$ python3 -q
>>> import numpy as np
>>> np.set_printoptions(precision=2, suppress=True, linewidth=160, legacy="1.25")
>>> X = np.loadtxt("run8.csv", delimiter=",")
>>> X
array([[ 2.,  1.],
       [-3., -1.],
       [ 2., -3.],
       [-7., -2.]])
>>> hat = X @ np.linalg.solve(X.T @ X, X.T)
>>> np.round(np.linalg.eigvalsh(hat), 2) + 0
array([0., 0., 1., 1.])
>>> np.linalg.matrix_rank(np.eye(4) - hat)
2
>>> x0 = np.array([2, 1])
>>> y = X @ x0
>>> beta, lr = np.zeros(2), 1 / np.linalg.norm(X, 2) ** 2
>>> for i in range(6):
...     beta -= lr * X.T @ (X @ beta - y)
...     if i % 2 == 0: print(i, round(np.linalg.norm(X @ beta - y), 2))
... 
0 1.44
2 0.99
4 0.68
>>> round(np.linalg.cond(X), 2)
2.41
>>> Y = np.array([[0, 2, 1, 1], [-1, 1, -2, 0], [-1, 1, 0, -2], [-1, -1, 2, -1]])
>>> mat = np.triu(Y)
>>> mat
array([[ 0,  2,  1,  1],
       [ 0,  1, -2,  0],
       [ 0,  0,  0, -2],
       [ 0,  0,  0, -1]])
>>> # null space of dimension 1
>>> f, v = mat[0], mat[3]
>>> f @ f
6
>>> p = (f @ v) / (f @ f) * f
>>> round(float(np.linalg.norm(f + v) ** 2 + np.linalg.norm(f - v) ** 2), 2)
14.0
>>> v - p
array([ 0.  ,  0.33,  0.17, -0.83])
>>> np.round(np.trace(np.linalg.pinv(mat) @ mat), 2)
3.0
>>> np.abs(np.diag(np.linalg.qr(mat)[1])) > 1e-9
array([False,  True, False,  True])
>>> np.allclose(mat[:-1].T @ np.linalg.lstsq(mat[:-1].T, mat[-1])[0], mat[-1])
True
>>> np.unique(mat.round(6), axis=0).shape
(4, 4)
>>> np.linalg.lstsq(mat[:-1].T, mat[-1])[2]
3
>>> J = np.load("out18.npy")
>>> J
array([[ -2,   5,  -1],
       [  8, -20,   4],
       [ 10, -25,   5],
       [ 16, -40,   8]])
>>> x0 = np.array([1, 0, 0])
>>> h1 = np.maximum(J @ x0, 0)
>>> np.maximum(J @ x0, 0) - np.maximum(-J @ x0, 0)
array([-2,  8, 10, 16])
>>> np.maximum(J @ (3 * x0), 0)
array([ 0, 24, 30, 48])
>>> np.tanh(J @ x0)
array([-0.96,  1.  ,  1.  ,  1.  ])
>>> J.T @ h1
array([  420, -1050,   210])
>>> np.linalg.matrix_rank(J, rtol=0.1)
1
>>> [round(float(x), 2) for x in np.linalg.svd(J, compute_uv=False)[:3]]
[56.39, 0.0, 0.0]
>>> np.argsort(-np.linalg.norm(J, axis=0).round(6), kind="stable")[:3]
array([1, 0, 2])
>>> left, s, Vh = np.linalg.svd(J)
>>> evecs = Vh[:(s > 1e-8).sum()]
>>> rng = np.random.default_rng(346913)
>>> x0 = J[1] + 5 * J[2] + rng.integers(2) * np.eye(3)[1]
>>> x0
array([  58., -144.,   29.])
>>> evecs.T @ evecs
array([[ 0.13, -0.33,  0.07],
       [-0.33,  0.83, -0.17],
       [ 0.07, -0.17,  0.03]])
>>> np.diag(evecs.T @ evecs)
array([0.13, 0.83, 0.03])
>>> J @ np.linalg.pinv(J) @ J
array([[ -2.,   5.,  -1.],
       [  8., -20.,   4.],
       [ 10., -25.,   5.],
       [ 16., -40.,   8.]])
>>> np.round(np.trace(np.linalg.pinv(J) @ J), 2)
1.0
>>> np.abs(np.diag(np.linalg.qr(J)[1])) > 1e-9
array([ True, False, False])
>>> np.allclose(J[:-1].T @ np.linalg.lstsq(J[:-1].T, J[-1])[0], J[-1])
True
>>> E = np.array([[1, -1, 1], [0, -2, -3], [0, -2, -3]])
>>> left, s, Vh = np.linalg.svd(E)
>>> evecs = Vh[:(s > 1e-8).sum()]
>>> x0 = E[1] + 3 * E[0] + rng.integers(2) * np.eye(3)[0]
>>> x0
array([ 4., -5.,  0.])
>>> np.diag(evecs.T @ evecs)
array([0.34, 0.76, 0.89])
>>> round(float(np.linalg.norm(x0 - evecs.T @ evecs @ x0)), 2)
0.81
>>> np.linalg.matrix_rank(np.vstack([E, x0]))
3
>>> round(float(np.trace(np.linalg.pinv(E) @ E)), 2)
2.0
>>> data = np.load("sample4.npy")
>>> data
array([[  0.28,  -4.19,  -0.23],
       [ -1.31,  12.94,  -0.29],
       [  1.18,   5.84,   0.31],
       [ -1.76,   6.61,   0.44],
       [ -1.13, -17.7 ,   0.01],
       [ -0.26, -23.89,   0.22],
       [  2.83, -11.26,  -0.77],
       [  0.85,   2.81,   0.42],
       [ -0.73,  10.04,   0.35],
       [  0.45,  19.21,   0.36],
       [  0.49,  -4.53,  -0.06],
       [  0.58,   5.02,  -0.76]])
>>> # column 1 dominates
>>> Y = data + rng.integers(-2, 3, (12, 1)) @ rng.integers(-2, 3, (1, 3))
>>> Y
array([[  0.28,  -3.19,   1.77],
       [ -1.31,  13.94,   1.71],
       [  1.18,   3.84,  -3.69],
       [ -1.76,   5.61,  -1.56],
       [ -1.13, -17.7 ,   0.01],
       [ -0.26, -21.89,   4.22],
       [  2.83, -12.26,  -2.77],
       [  0.85,   3.81,   2.42],
       [ -0.73,  12.04,   4.35],
       [  0.45,  20.21,   2.36],
       [  0.49,  -5.53,  -2.06],
       [  0.58,   6.02,   1.24]])
>>> np.linalg.matrix_rank(Y - data, tol=1e-8)
1
>>> lab = Y[:, 0] > np.median(Y[:, 0])
>>> f = Y[lab].mean(axis=0) - Y[~lab].mean(axis=0)
>>> lab.astype(int)
array([0, 0, 1, 0, 0, 0, 1, 1, 0, 1, 1, 1])
>>> np.argsort(-np.abs(f).round(6), kind="stable")
array([1, 2, 0])
>>> ((Y - Y.mean(axis=0)) @ f > 0).astype(int)
array([0, 1, 1, 1, 0, 0, 0, 1, 1, 1, 0, 1])
>>> Z = data[[6, 5]].astype(float)
>>> for _ in range(6):
...     lab = np.linalg.norm(data[:, None] - Z, axis=-1).argmin(axis=1)
...     Z = np.array([data[lab == j].mean(axis=0) for j in range(2)])
... 
>>> lab
array([0, 0, 0, 0, 1, 1, 1, 0, 0, 0, 0, 0])
>>> np.abs(Z[1] - Z[0]).argmax()
1
>>> Z.round(2) + 0
array([[  0.  ,   5.97,   0.06],
       [  0.48, -17.62,  -0.18]])
>>> hat = data @ np.linalg.solve(data.T @ data, data.T)
>>> round(float(np.trace(hat)), 2)
3.0
>>> np.linalg.matrix_rank(np.eye(12) - hat)
9
>>> hat @ data[:, 2]
array([-0.23, -0.29,  0.31,  0.44,  0.01,  0.22, -0.77,  0.42,  0.35,  0.36, -0.06, -0.76])
>>> np.allclose(hat @ hat, hat)
True
>>> np.diag(hat)
array([0.03, 0.34, 0.23, 0.2 , 0.28, 0.4 , 0.55, 0.21, 0.1 , 0.29, 0.02, 0.34])
>>> left, s, Vh = np.linalg.svd(data)
>>> np.argmax(s[:-1] / (s[1:] + 1e-6)) + 1
1
>>> Y = left[:, :1] @ np.diag(s[:1]) @ Vh[:1]
>>> np.linalg.matrix_rank(Y)
1
>>> np.linalg.matrix_rank(data, rtol=0.05)
2
>>> arr = np.loadtxt("mat.csv", delimiter=",")
>>> arr
array([[-1.1,  2. , -0.8],
       [ 0.1,  0.1,  1.6],
       [ 0.1,  0.5,  0.6],
       [-0.7,  0.8, -0.6]])
>>> q, R = np.linalg.qr(arr)
>>> q
array([[-0.84, -0.34, -0.11],
       [ 0.08, -0.32,  0.93],
       [ 0.08, -0.81, -0.19],
       [-0.53,  0.37,  0.28]])
>>> round(np.trace(q @ q.T), 2)
3.0
>>> q.shape, R.shape
((4, 3), (3, 3))
>>> np.round(q.T @ q, 2) + 0
array([[1., 0., 0.],
       [0., 1., 0.],
       [0., 0., 1.]])
>>> np.abs(np.diag(R))
array([1.31, 0.81, 1.3 ])
>>> x0 = np.array([-3, -2, -5])
>>> y = q @ x0
>>> beta, lr = np.zeros(3), 1 / np.linalg.norm(q, 2) ** 2
>>> for i in range(4):
...     beta -= lr * q.T @ (q @ beta - y)
...     if i % 1 == 0: print(i, round(np.linalg.norm(q @ beta - y), 2))
... 
0 0.0
1 0.0
2 0.0
3 0.0
>>> round(np.linalg.cond(q), 2)
1.0
>>> Y = np.c_[arr[:, :2] @ np.array([[1, 2], [2, 2]]), np.array([7, 9, 3, 9])]
>>> Y
array([[2.9, 1.8, 7. ],
       [0.3, 0.4, 9. ],
       [1.1, 1.2, 3. ],
       [0.9, 0.2, 9. ]])
>>> np.linalg.norm(np.linalg.qr(arr)[0].T @ Y, axis=0) ** 2 / ((Y ** 2).sum(axis=0) + 1e-12)
array([1.  , 1.  , 0.93])
>>> F = np.array([[-2, 1, 2, 2], [-2, -1, 2, -2], [2, 3, -2, 6]])
>>> # rank 2
>>> round(float(np.trace(np.linalg.pinv(F) @ F)), 2)
2.0
>>> F @ np.linalg.pinv(F) @ F
array([[-2.,  1.,  2.,  2.],
       [-2., -1.,  2., -2.],
       [ 2.,  3., -2.,  6.]])
>>> np.linalg.lstsq(F[:-1].T, F[-1])[2]
2
>>> np.allclose(F[:-1].T @ np.linalg.lstsq(F[:-1].T, F[-1])[0], F[-1])
True
>>> left, s, Vh = np.linalg.svd(F)
>>> evecs = Vh[:(s > 1e-8).sum()]
>>> x0 = F[0] + 2 * F[1] + rng.integers(2) * np.eye(4)[2]
>>> x0
array([-6., -1.,  7., -2.])
>>> round(float(np.linalg.norm(x0 - evecs.T @ evecs @ x0)), 2)
0.71
>>> np.allclose(evecs.T @ evecs @ x0, x0)
False
>>> T = np.stack([F, -3 * F, F[::-1]])
>>> np.einsum("bij,cij->bc", T, T)
array([[  79, -237,   27],
       [-237,  711,  -81],
       [  27,  -81,   79]])
>>> np.linalg.matrix_rank(T)
array([2, 2, 2])
>>> feats = np.array([[11.61, 17.72, -2.49],
...     [-20.68, -8.17, -2.91],
...     [-0.91, -13.51, -4.32],
...     [1.83, 5.7, -8.96],
...     [-1.31, 14.91, 14.54],
...     [-20.6, 14.9, -0.37],
...     [5.88, 11.95, 2.18],
...     [0.27, 0.19, -7.41],
...     [-1.56, 6.42, -4.32],
...     [2.11, -3.63, 2.76],
...     [8.0, -10.71, -14.65],
...     [0.2, -0.86, -15.85],
...     [-5.64, 18.73, 17.19],
...     [-2.0, 5.21, -3.31]])
>>> hat = feats @ np.linalg.solve(feats.T @ feats, feats.T)
>>> round(np.trace(hat), 2)
3.0
>>> np.round(np.linalg.eigvalsh(hat), 2) + 0
array([0., 0., 0., 0., 0., 0., 0., 0., 0., 0., 0., 1., 1., 1.])
>>> hat @ feats[:, 0]
array([ 11.61, -20.68,  -0.91,   1.83,  -1.31, -20.6 ,   5.88,   0.27,  -1.56,   2.11,   8.  ,   0.2 ,  -5.64,  -2.  ])
>>> np.diag(hat)
array([0.38, 0.44, 0.11, 0.15, 0.21, 0.56, 0.12, 0.06, 0.08, 0.03, 0.22, 0.26, 0.32, 0.05])
>>> np.allclose(hat @ hat, hat)
True
